$ python3 -q
>>> import numpy as np
>>> np.set_printoptions(precision=1, suppress=True, linewidth=160, floatmode="fixed")
>>> tidy = lambda a: np.round(a, 1) + 0
>>> K = np.load("dump.npy")
>>> K
array([[-22.2,  34.2, -24.8,   7.4,  11.3,  -7.6,   2.9, -32.2],
       [-20.1,  33.2, -25.1,   5.6,  10.0,  -7.8,   2.0, -32.0],
       [ -5.8,  30.4, -10.6,  11.5,  12.2,  18.4,  22.4,  36.0],
       [-18.7,  32.9, -23.8,   6.8,   9.3,  -7.5,   1.6, -32.5],
       [ -3.7,  30.7,  -9.4,   9.5,  11.6,  17.5,  20.0,  36.1],
       [ 18.4,  -2.0, -10.1,  16.7, -15.9, -27.1,  13.7, -15.0],
       [ 19.8,  -3.2, -11.5,  17.7, -14.0, -27.2,  13.9, -13.8],
       [-19.1,  33.5, -23.1,   6.0,  11.8,  -8.0,   2.7, -30.0],
       [ -4.8,  29.5,  -9.5,  10.4,  13.8,  17.7,  19.6,  35.7],
       [ 18.1,  -1.8, -12.5,  16.9, -16.1, -29.2,   9.5, -13.1],
       [ -6.9,  28.3, -10.1,  12.4,  12.1,  17.1,  18.6,  35.3],
       [ 19.0,  -1.7, -12.6,  17.8, -14.5, -29.1,  10.8, -16.1],
       [ -5.5,  30.0, -10.5,   9.4,  10.6,  16.4,  19.1,  35.7],
       [ 20.6,  -2.8, -12.1,  18.3, -15.2, -29.2,  11.8, -13.8],
       [ 20.4,  -1.6, -12.1,  19.4, -15.9, -26.9,  12.5, -13.6],
       [ -6.6,  29.9, -11.5,   9.4,  12.0,  16.5,  19.3,  38.2],
       [ 20.5,  -2.2, -10.7,  19.2, -15.4, -27.8,  12.0, -14.6],
       [-20.9,  33.3, -23.4,   7.1,   9.5,  -6.9,   0.6, -31.3],
       [ 21.3,  -2.7, -10.3,  16.6, -16.7, -28.1,  10.0, -14.1],
       [ 20.7,  -1.7, -12.5,  20.1, -16.7, -29.9,  11.3, -12.6],
       [-20.9,  35.8, -25.1,   6.9,  10.5,  -8.2,   1.9, -34.0],
       [-19.5,  33.4, -23.3,   7.9,  11.6,  -8.9,   2.0, -31.1],
       [-21.8,  33.8, -23.3,   4.8,   8.7,  -9.5,   4.1, -33.1],
       [ 20.2,   0.2, -11.9,  18.3, -16.4, -28.4,  12.6, -12.4],
       [ 18.3,  -0.5, -12.0,  18.8, -16.1, -28.2,  10.2, -15.6],
       [ -7.5,  27.7,  -9.1,  10.2,  11.8,  17.9,  19.6,  37.9],
       [ 21.3,  -0.5, -11.0,  17.6, -16.5, -27.8,  12.4, -11.5],
       [-19.0,  32.5, -24.7,   4.9,  10.9,  -8.0,   2.5, -31.4],
       [-19.9,  34.1, -23.8,   8.5,   9.3,  -8.6,   2.1, -31.6],
       [-20.5,  34.2, -23.2,   5.8,   9.4,  -9.1,   1.4, -32.6],
       [ -6.4,  28.8,  -9.1,   8.7,  10.6,  16.8,  20.2,  36.7]])
>>> vec = np.array([0, 2, 2, 2, -1, 3, 0, 2])
>>> y = K @ vec
>>> tidy(np.linalg.pinv(K) @ K)
array([[1.0, 0.0, 0.0, 0.0, 0.0, 0.0, 0.0, 0.0],
       [0.0, 1.0, 0.0, 0.0, 0.0, 0.0, 0.0, 0.0],
       [0.0, 0.0, 1.0, 0.0, 0.0, 0.0, 0.0, 0.0],
       [0.0, 0.0, 0.0, 1.0, 0.0, 0.0, 0.0, 0.0],
       [0.0, 0.0, 0.0, 0.0, 1.0, 0.0, 0.0, 0.0],
       [0.0, 0.0, 0.0, 0.0, 0.0, 1.0, 0.0, 0.0],
       [0.0, 0.0, 0.0, 0.0, 0.0, 0.0, 1.0, 0.0],
       [0.0, 0.0, 0.0, 0.0, 0.0, 0.0, 0.0, 1.0]])
>>> tidy(np.linalg.solve(K.T @ K, K.T @ y))
array([ 0.0,  2.0,  2.0,  2.0, -1.0,  3.0,  0.0,  2.0])
>>> tidy(np.linalg.lstsq(K, y)[0])
array([ 0.0,  2.0,  2.0,  2.0, -1.0,  3.0,  0.0,  2.0])
>>> rng = np.random.default_rng(1500)
>>> y = y + 0.1 * rng.normal(size=31)
>>> print(tidy(y))
[-64.8 -69.8 177.8 -64.9 174.7 -86.2 -89.3 -63.3 171.4 -92.6 171.0 -98.1 167.9 -93.2 -80.6 169.3 -84.6 -58.8 -88.6 -86.4 -68.0 -64.5 -72.9 -80.3 -87.2 175.1
 -77.7 -72.4 -60.7 -68.4 170.0]
>>> b, *_ = np.linalg.lstsq(K, y)
>>> tidy(np.linalg.norm(y - K @ b))
np.float64(0.5)
>>> print(b.round())
[ 0.0  2.0  2.0  2.0 -1.0  3.0  0.0  2.0]
>>> tidy(K.T @ (y - K @ b))
array([0.0, 0.0, 0.0, 0.0, 0.0, 0.0, 0.0, 0.0])
>>> [round(float(np.linalg.norm(np.linalg.solve(K.T @ K + lam * np.eye(8), K.T @ y))), 2) for lam in (0, 1, 10, 100)]
[5.13, 5.02, 4.35, 3.47]
>>> lab = K[:, 4] > np.median(K[:, 4])
>>> f = K[lab].mean(axis=0) - K[~lab].mean(axis=0)
>>> tidy(f)
array([-22.4,  24.3,  -2.0,  -6.7,  20.9,  28.9,   2.2,  23.1])
>>> tidy((((K - K.mean(axis=0)) @ f > 0) == lab).mean())
np.float64(0.9)
>>> ((K - K.mean(axis=0)) @ f > 0).astype(int)
array([1, 1, 1, 1, 1, 0, 0, 1, 1, 0, 1, 0, 1, 0, 0, 1, 0, 1, 0, 0, 1, 1, 1, 0, 0, 1, 0, 1, 1, 1, 1])
>>> lab.astype(int)
array([1, 1, 1, 0, 1, 0, 0, 1, 1, 0, 1, 0, 1, 0, 0, 1, 0, 1, 0, 0, 1, 1, 0, 0, 0, 1, 0, 1, 0, 0, 1])
>>> Ac = K - K.mean(axis=0)
>>> vecs = np.linalg.svd(Ac)[2][:3]
>>> A2 = Ac - Ac @ vecs.T @ vecs
>>> tidy((Ac @ vecs.T).std(axis=0))
array([33.2, 28.4,  1.2])
>>> tidy(A2.std(axis=0))
array([0.7, 0.8, 0.7, 0.9, 0.7, 0.6, 0.9, 0.4])
>>> tidy(np.cov(Ac @ vecs.T, rowvar=False))
array([[1141.7,    0.0,    0.0],
       [   0.0,  832.0,    0.0],
       [   0.0,    0.0,    1.4]])
>>> M = np.load("test17.npy")
>>> print(M)
[[10 15  0]
 [ 4  6  0]
 [ 4  6  0]
 [-4 -6  0]
 [ 0  0  0]]
>>> A2 = np.array([[1, 0], [0, 1]])
>>> C = np.kron(A2, M)
>>> tidy(np.linalg.norm(C, 2)), tidy(np.linalg.norm(A2, 2) * np.linalg.norm(M, 2))
(np.float64(21.9), np.float64(21.9))
>>> C
array([[10, 15,  0,  0,  0,  0],
       [ 4,  6,  0,  0,  0,  0],
       [ 4,  6,  0,  0,  0,  0],
       [-4, -6,  0,  0,  0,  0],
       [ 0,  0,  0,  0,  0,  0],
       [ 0,  0,  0, 10, 15,  0],
       [ 0,  0,  0,  4,  6,  0],
       [ 0,  0,  0,  4,  6,  0],
       [ 0,  0,  0, -4, -6,  0],
       [ 0,  0,  0,  0,  0,  0]])
>>> C.shape
(10, 6)
>>> C = K[[29, 30]].astype(float)
>>> for _ in range(7):
...     lab = np.linalg.norm(K[:, None] - C, axis=-1).argmin(axis=1)
...     C = np.array([K[lab == j].mean(axis=0) for j in range(2)])
... 
>>> print(lab)
[0 0 1 0 1 0 0 0 1 0 1 0 1 0 0 1 0 0 0 0 0 0 0 0 0 1 0 0 0 0 1]
>>> tidy(C)
array([[  0.7,  15.2, -17.5,  12.6,  -3.4, -18.7,   7.2, -22.5],
       [ -5.9,  29.4, -10.0,  10.2,  11.8,  17.3,  19.8,  36.4]])
>>> np.abs(C[1] - C[0]).argmax()
np.int64(7)
